$ python3 -q
>>> import numpy as np
>>> import numpy.linalg as la
>>> np.set_printoptions(precision=2, suppress=True, linewidth=140, sign=" ")
>>> def rnd(a):
...     return np.round(a, 2) + 0
... 
>>> M = np.load("layer6.npy")
>>> print(M)
[[-23.3  -28.9  -52.08]
 [ -9.46 -10.47 -18.74]
 [ -4.41  -5.46  -8.92]
 [ -4.19  -5.27  -8.54]
 [ -1.7   -3.12  -4.24]
 [ -1.54  -2.98  -3.97]
 [ -0.48  -1.97  -2.14]
 [ -0.15  -1.54  -1.49]
 [  0.13  -0.49  -0.34]
 [ -0.55   0.97   0.48]
 [ -1.42   2.12   0.95]
 [ -3.66   4.86   2.12]
 [-11.13  15.15   7.98]
 [-21.63  33.01  20.89]
 [-25.99  41.46  27.6 ]]
>>> Xs = (M - M.mean(axis=0)) / M.std(axis=0)
>>> print(rnd(Xs.std(axis=0)))
[ 1.  1.  1.]
>>> beta = la.lstsq(np.delete(Xs, 1, axis=1), Xs[:, 1])[0]
>>> print(rnd(1 - np.var(Xs[:, 1] - np.delete(Xs, 1, axis=1) @ beta)))
1.0
>>> print(np.abs(beta).argmax())
1
>>> rng = np.random.default_rng(542)
>>> A2 = M + rng.integers(-2, 3, (15, 2)) @ rng.integers(-2, 3, (2, 3))
>>> print(rnd(A2))
[[-25.3  -28.9  -54.08]
 [-12.46 -11.47 -18.74]
 [ -0.41  -3.46 -10.92]
 [ -1.19  -4.27  -8.54]
 [ -0.7   -2.12  -6.24]
 [ -5.54  -5.98   1.03]
 [ -0.48  -0.97  -5.14]
 [ -4.15  -3.54   0.51]
 [  1.13  -0.49   0.66]
 [ -1.55   0.97  -0.52]
 [ -4.42   0.12   3.95]
 [ -4.66   4.86   1.12]
 [-10.13  16.15   5.98]
 [-21.63  33.01  20.89]
 [-21.99  43.46  25.6 ]]
>>> print(rnd(la.svd(A2 - M, compute_uv=False)))
[ 12.93   5.74   0.  ]
>>> print(rnd(A2 - M))
[[-2.  0. -2.]
 [-3. -1.  0.]
 [ 4.  2. -2.]
 [ 3.  1.  0.]
 [ 1.  1. -2.]
 [-4. -3.  5.]
 [ 0.  1. -3.]
 [-4. -2.  2.]
 [ 1.  0.  1.]
 [-1.  0. -1.]
 [-3. -2.  3.]
 [-1.  0. -1.]
 [ 1.  1. -2.]
 [ 0.  0.  0.]
 [ 4.  2. -2.]]
>>> print(la.matrix_rank(A2 - M, tol=1e-8))
2
>>> print(rnd(np.abs(A2 - M).sum(axis=1)))
[  4.   4.   8.   4.   4.  12.   4.   8.   2.   2.   8.   2.   4.   0.   8.]
>>> vec = np.array([-3, -2, 2])
>>> y = A2 @ vec
>>> beta, lr = np.zeros(3), 1 / la.norm(A2, 2) ** 2
>>> for i in range(5):
...     beta -= lr * A2.T @ (A2 @ beta - y)
...     if i % 1 == 0: print(i, round(la.norm(A2 @ beta - y), 2))
... 
0 61.59
1 53.2
2 48.29
3 45.38
4 43.56
>>> print(rnd(beta))
[-1.03  0.25 -0.06]
>>> print(rnd(la.cond(A2)))
7.77
